In [1]: import numpy as np

In [2]: from numpy import linalg as LA

In [3]: np.set_printoptions(precision=3, suppress=True, linewidth=140)

In [4]: out = np.array([[-2, -2], [-2, 0]])

In [5]: Z = np.array([[-2]])

In [6]: X = np.block([[out, np.array([[0], [-1]])], [np.zeros((1, 2)), Z]])

In [7]: X
Out[7]: 
array([[-2., -2.,  0.],
       [-2.,  0., -1.],
       [ 0.,  0., -2.]])

In [8]: x = np.array([2, 1, 2])

In [9]: print((X * x).sum(axis=1))
[-6. -6. -4.]

In [10]: print(np.einsum("ij,j->i", X, x))
[-6. -6. -4.]

In [11]: X * x
Out[11]: 
array([[-4., -2.,  0.],
       [-4.,  0., -2.],
       [ 0.,  0., -4.]])

In [12]: print(np.sign((X @ x).round(6)))
[-1. -1. -1.]

In [13]: X @ x
Out[13]: array([-6., -6., -4.])

In [14]: X @ np.ones(3)
Out[14]: array([-4., -3., -2.])

In [15]: round(LA.det(2 * X), 3), round(float(LA.det(X)), 3)
Out[15]: (np.float64(64.0), 8.0)

In [16]: LA.eigvals(X)
Out[16]: array([-3.236,  1.236, -2.   ])

In [17]: round(float(LA.det(X.T)), 3)
Out[17]: 8.0

In [18]: np.round(LA.eigvals(X).sum().real, 3)
Out[18]: np.float64(-4.0)

In [19]: np.kron(np.eye(2, dtype=int), X)
Out[19]: 
array([[-2., -2.,  0., -0., -0.,  0.],
       [-2.,  0., -1., -0.,  0., -0.],
       [ 0.,  0., -2.,  0.,  0., -0.],
       [-0., -0.,  0., -2., -2.,  0.],
       [-0.,  0., -0., -2.,  0., -1.],
       [ 0.,  0., -0.,  0.,  0., -2.]])

In [20]: mat = np.load("run6.npy")

In [21]: mat
Out[21]: 
array([[ 0,  0,  0,  0,  0,  0,  0],
       [-3,  0,  0,  0,  0,  0,  0],
       [ 0,  0,  0,  0,  0,  0,  0],
       [-3,  0,  2,  1,  0,  0,  0],
       [-1,  3, -3,  3,  1,  0,  0],
       [ 3,  3,  1,  3,  1, -3,  0],
       [ 0,  3,  0, -2,  0,  2,  0]])

In [22]: rng = np.random.default_rng(750)

In [23]: z = rng.permutation(7)

In [24]: z
Out[24]: array([1, 4, 6, 5, 3, 2, 0])

In [25]: out = mat[z][:, z]

In [26]: np.diag(out)
Out[26]: array([ 0,  1,  0, -3,  1,  0,  0])

In [27]: np.sort(np.abs(LA.eigvals(out)))
Out[27]: array([0., 0., 0., 0., 1., 1., 3.])

In [28]: round(float(LA.det(out)), 3), round(LA.det(mat[z]), 3)
Out[28]: (0.0, np.float64(0.0))
